$ ipython --no-banner

In [1]: import numpy as np

In [2]: import numpy.linalg as la

In [3]: np.set_printoptions(precision=3, suppress=True, linewidth=120)

In [4]: def rd(a):
   ...:     return np.round(a, 3) + 0
   ...: 

In [5]: data = np.load("data.npy")

In [6]: print(data)
[[0 1 3 0 0]
 [0 0 3 0 7]
 [0 3 1 0 0]
 [0 0 1 0 5]
 [0 4 3 0 0]
 [2 0 0 1 2]
 [0 0 1 0 8]
 [1 4 0 0 0]
 [0 0 5 0 6]
 [1 7 0 0 0]
 [0 0 5 0 0]]

In [7]: gram = np.cov(data, rowvar=False)

In [8]: print(rd(np.corrcoef(data[:, 3], data[:, 1])[0, 1]))
-0.238

In [9]: print(rd(np.polyfit(data[:, 3], data[:, 1], 1)))
[-1.9  1.9]

In [10]: print(np.argwhere(np.triu(np.abs(np.corrcoef(data.T)) > 0.8, 1)))
[[0 3]]

In [11]: print(rd(data.std(axis=0)))
[0.643 2.3   1.809 0.287 3.115]

In [12]: Xc = data - data.mean(axis=0)

In [13]: Uu, sv, VT = la.svd(Xc, full_matrices=False)

In [14]: print(rd(Xc.mean(axis=0)))
[0. 0. 0. 0. 0.]

In [15]: print(np.searchsorted(np.cumsum(sv ** 2) / (sv ** 2).sum(), 0.9) + 1)
3

In [16]: print(rd(sv))
[11.835  6.652  4.404  1.598  0.322]

In [17]: print(la.matrix_rank(Xc))
5

In [18]: print(rd((sv ** 2).sum() ** 2 / (sv ** 4).sum()))
1.939

In [19]: rng = np.random.default_rng(501155)

In [20]: lab = rng.permutation(5)

In [21]: other = data[:, lab] * rng.choice([-1, 1], 5)

In [22]: print(other)
[[ 0  0 -1  0  3]
 [-7  0  0  0  3]
 [ 0  0 -3  0  1]
 [-5  0  0  0  1]
 [ 0  0 -4  0  3]
 [-2 -2  0  1  0]
 [-8  0  0  0  1]
 [ 0 -1 -4  0  0]
 [-6  0  0  0  5]
 [ 0 -1 -7  0  0]
 [ 0  0  0  0  5]]

In [23]: Uu, _, VT = la.svd(data.T @ other)

In [24]: print(rd(Uu @ VT))
[[ 0. -1.  0.  0.  0.]
 [ 0.  0. -1.  0.  0.]
 [ 0.  0.  0.  0.  1.]
 [ 0.  0.  0.  1.  0.]
 [-1.  0.  0.  0.  0.]]

In [25]: print(lab)
[4 0 1 3 2]

In [26]: print(rd(la.lstsq(data, other)[0]))
[[ 0. -1.  0.  0.  0.]
 [ 0.  0. -1.  0.  0.]
 [ 0.  0.  0.  0.  1.]
 [ 0.  0.  0.  1.  0.]
 [-1.  0.  0.  0.  0.]]

In [27]: Xc = data - data.mean(axis=0)

In [28]: vecs = la.svd(Xc)[2][:4]

In [29]: other = Xc - Xc @ vecs.T @ vecs

In [30]: print(la.norm(other, axis=1).round(6).argmax())
7

In [31]: print(rd((Xc @ vecs.T).std(axis=0)))
[3.568 2.006 1.328 0.482]

In [32]: print(rd(np.cov(Xc @ vecs.T, rowvar=False)))
[[14.006  0.     0.     0.   ]
 [ 0.     4.425  0.     0.   ]
 [ 0.     0.     1.94   0.   ]
 [ 0.     0.     0.     0.255]]

In [33]: print(rd(np.diag(vecs.T @ vecs)))
[0.852 0.996 1.    0.152 1.   ]

In [34]: x = np.array([0, 1, 0, -3, -1])

In [35]: rhs = data @ x

In [36]: print(rd(la.solve(data.T @ data, data.T @ rhs)))
[ 0.  1.  0. -3. -1.]

In [37]: print(rd(la.lstsq(data, rhs)[0]))
[ 0.  1.  0. -3. -1.]

In [38]: rhs = rhs + 0.02 * rng.normal(size=11)

In [39]: print(rd(rhs))
[ 1.021 -6.994  3.036 -5.011  4.007 -4.99  -7.964  3.992 -5.997  7.008  0.001]

In [40]: b, *_ = la.lstsq(data, rhs)

In [41]: print([round(float(la.norm(la.solve(data.T @ data + lam * np.eye(5), data.T @ rhs))), 2) for lam in (0, 1, 10, 100)])
[3.25, 1.82, 1.4, 0.81]

In [42]: print(b.round())
[-0.  1. -0. -3. -1.]

In [43]: print(rd(la.norm(rhs - data @ b)))
0.043

In [44]: E = np.array([[4, 2, -3], [5, 1, -4], [-2, 4, -1]])

In [45]: print(E)
[[ 4  2 -3]
 [ 5  1 -4]
 [-2  4 -1]]

In [46]: f = np.array([0, 5, -6])

In [47]: print(np.cross(E[2, :3], E[1, :3]))
[-15 -13 -22]

In [48]: print(np.correlate(E[2], E[1], "full"))
[  8 -18  -2  19  -5]

In [49]: print(np.convolve(E[2], f))
[  0 -10  32 -29   6]

In [50]: x = np.array([1, -2, -2])

In [51]: rhs = E @ x

In [52]: print(rhs)
[ 6 11 -8]

In [53]: print(rd(la.solve(E, rhs + E[:, 1])))
[ 1. -1. -2.]

In [54]: print(rd(np.sort(np.abs(la.eigvals(E)))))
[2. 2. 5.]

In [55]: print(rd(la.det(E)))
20.0

In [56]: print((E - E.T) / 2)
[[ 0.  -1.5 -0.5]
 [ 1.5  0.  -4. ]
 [ 0.5  4.   0. ]]

In [57]: print(E @ E)
[[ 32  -2 -17]
 [ 33  -5 -15]
 [ 14  -4  -9]]

In [58]: J = np.tanh(np.array([[1.7, 1.4, -0.4],
    ...:     [0.6, -1.6, 1.1],
    ...:     [-0.4, 0.9, 1.5],
    ...:     [0.5, 0.7, -1.0],
    ...:     [0.3, -0.7, -1.3],
    ...:     [0.5, 0.2, -0.6],
    ...:     [0.5, 1.5, 0.5],
    ...:     [-0.6, 0.9, -1.0],
    ...:     [-0.2, -1.2, 0.6],
    ...:     [-1.4, -0.6, 0.0],
    ...:     [-0.9, 0.6, 0.1],
    ...:     [-1.0, 0.4, 0.2],
    ...:     [-0.2, 0.2, -0.9],
    ...:     [-1.1, -0.3, -0.1]]) @ np.array([[-1.8, -0.8, -0.4, -1.2],
    ...:     [1.3, 0.2, -0.7, -2.1],
    ...:     [0.1, 1.0, 1.2, 1.7]]))

In [59]: print(rd(J))
[[-0.856 -0.901 -0.973 -1.   ]
 [-0.996  0.291  0.976  1.   ]
 [ 0.967  0.964  0.869  0.814]
 [-0.09  -0.851 -0.955 -0.999]
 [-0.919 -0.933 -0.831 -0.8  ]
 [-0.604 -0.744 -0.786 -0.967]
 [ 0.8    0.38  -0.572 -0.994]
 [ 0.973 -0.327 -0.92  -0.994]
 [-0.814  0.478  0.927  0.999]
 [ 0.94   0.762  0.753  0.994]
 [ 0.984  0.735  0.06  -0.01 ]
 [ 0.982  0.793  0.345  0.604]
 [ 0.485 -0.604 -0.814 -0.937]
 [ 0.919  0.617  0.485  0.945]]

In [60]: gram = np.cov(J, rowvar=False)

In [61]: print(rd(np.median(J, axis=0)))
[ 0.643  0.336 -0.256 -0.405]

In [62]: print(np.argwhere(np.triu(np.abs(np.corrcoef(J.T)) > 0.8, 1)))
[[1 2]
 [1 3]
 [2 3]]

In [63]: dist = la.norm(J[:, None] - J[None], axis=-1)

In [64]: print(dist.mean(axis=1).argmax())
1

In [65]: print(dist[5].round(6).argsort(kind="stable")[:4])
[5 0 4 3]

In [66]: print(np.unravel_index(dist.round(6).argmax(), dist.shape))
(np.int64(0), np.int64(2))
